>>> import numpy as np
>>> import numpy.linalg as la
>>> np.set_printoptions(precision=2, suppress=True, linewidth=200, legacy="1.25")
>>> tidy = lambda a: np.round(a, 2) + 0
>>> A2 = np.array([[1, 1, 1], [1, 2, 1], [1, 1, 0]])
>>> E = np.tril(A2)
>>> E
array([[1, 0, 0],
       [1, 2, 0],
       [1, 1, 0]])
>>> # triangular, det is the product of the diagonal
>>> left, sigma = la.svd(E)
Traceback (most recent call last):
  File "<python-input-8>", line 1, in <module>
    left, sigma = la.svd(E)
    ^^^^^^^^^^^
ValueError: too many values to unpack (expected 2)
>>> left, sigma, vt = la.svd(E, full_matrices=False)
>>> tidy(np.sqrt((sigma ** 2).sum())), tidy(la.norm(E))
(2.83, 2.83)
>>> tidy(left.T @ left)
array([[1., 0., 0.],
       [0., 1., 0.],
       [0., 0., 1.]])
>>> np.allclose(left * sigma @ vt, E)
True
>>> hat = np.triu(np.array([[2, 3, 2], [2, 2, 3], [1, 2, 1]]), 1) + np.eye(3)
>>> A2 = hat @ E @ la.inv(hat)
>>> A2
array([[  6., -10.,  18.],
       [  4.,  -7.,  13.],
       [  1.,  -2.,   4.]])
>>> hat @ E - E @ hat
array([[ 5.,  5., -2.],
       [ 3.,  0., -8.],
       [ 0., -3., -5.]])
>>> tidy(np.poly(A2))
array([ 1., -3.,  2.,  0.])
>>> np.trace(A2), np.trace(E)
(3.0, 3)
>>> la.matrix_rank(E - E[0, 0] * np.eye(3))
2
>>> tidy(np.sort(la.eigvals(E)))
array([0., 1., 2.])
>>> np.prod(np.diag(E)), tidy(la.det(E))
(0, 0.0)
>>> left, sigma, vt = la.svd(E)
>>> tidy(sigma)
array([2.68, 0.92, 0.  ])
>>> np.argmax(sigma[:-1] / (sigma[1:] + 1e-6)) + 1
2
>>> A2 = left[:, :2] @ np.diag(sigma[:2]) @ vt[:2]
>>> la.matrix_rank(E, rtol=0.05)
2
>>> tidy(la.norm(E - A2, 2)), sigma[2]
(0.0, 0.0)
>>> la.matrix_rank(A2)
2
>>> X = np.load("m.npy")
>>> X
array([[ 5,  6,  7,  8],
       [ 9, 10, 11, 12],
       [13, 14, 15, 16]])
>>> rank = la.matrix_rank(X)
>>> rank
2
>>> null = la.svd(X)[2][rank:].T
>>> null.shape
(4, 2)
>>> [int(la.matrix_rank(np.delete(X, i, axis=0))) for i in range(3)]
[2, 2, 2]
>>> np.allclose(X @ null, 0)
True
>>> [int(la.matrix_rank(X[:i])) for i in range(1, len(X) + 1)]
[1, 2, 2]
>>> tidy(la.norm(X) ** 2 / la.norm(X, 2) ** 2)
1.0
>>> la.norm(X, axis=1).argmax()
2
>>> tidy(la.norm(X, axis=1))
array([13.19, 21.12, 29.09])
>>> tidy(la.norm(X, "nuc"))
39.42
>>> tidy(la.norm(X[2] - X[1]))
8.0
>>> tidy(la.norm(X, 1)), tidy(la.norm(X, np.inf))
(36.0, 58.0)
>>> tidy(np.trace(la.pinv(X) @ X))
2.0
>>> np.unique(X.round(6), axis=0).shape
(3, 4)
>>> np.abs(np.diag(la.qr(X)[1])) > 1e-9
array([ True,  True, False])
>>> left, sigma, vt = la.svd(X, full_matrices=False)
>>> tidy(np.abs(vt[0]))
array([0.43, 0.48, 0.52, 0.56])
>>> np.allclose(left * sigma @ vt, X)
True
>>> tidy(vt @ vt.T)
array([[1., 0., 0.],
       [0., 1., 0.],
       [0., 0., 1.]])
>>> tidy(left.T @ left)
array([[1., 0., 0.],
       [0., 1., 0.],
       [0., 0., 1.]])
>>> left, sigma, vt = la.svd(X)
>>> tidy(sigma)
array([38.27,  1.14,  0.  ])
>>> A2 = left[:, :2] @ np.diag(sigma[:2]) @ vt[:2]
>>> tidy(np.abs(X - A2).max())
0.0
>>> tidy(la.norm(X - A2) / la.norm(X))
0.0
>>> tidy(la.norm(X - A2, 2)), tidy(sigma[2])
(0.0, 0.0)
>>> la.matrix_rank(X, rtol=0.05)
1
>>> data = np.loadtxt("arr.csv", delimiter=",")
>>> data
array([[ 1.,  0.,  0.],
       [-1.,  1.,  0.],
       [ 0., -1.,  1.]])
>>> w, V = la.eig(data)
>>> w
array([1., 1., 1.])
>>> data @ V[:, 0] - w[0] * V[:, 0]
array([0., 0., 0.])
>>> tidy(np.sort(la.eigvals(la.inv(data))))
array([1., 1., 1.])
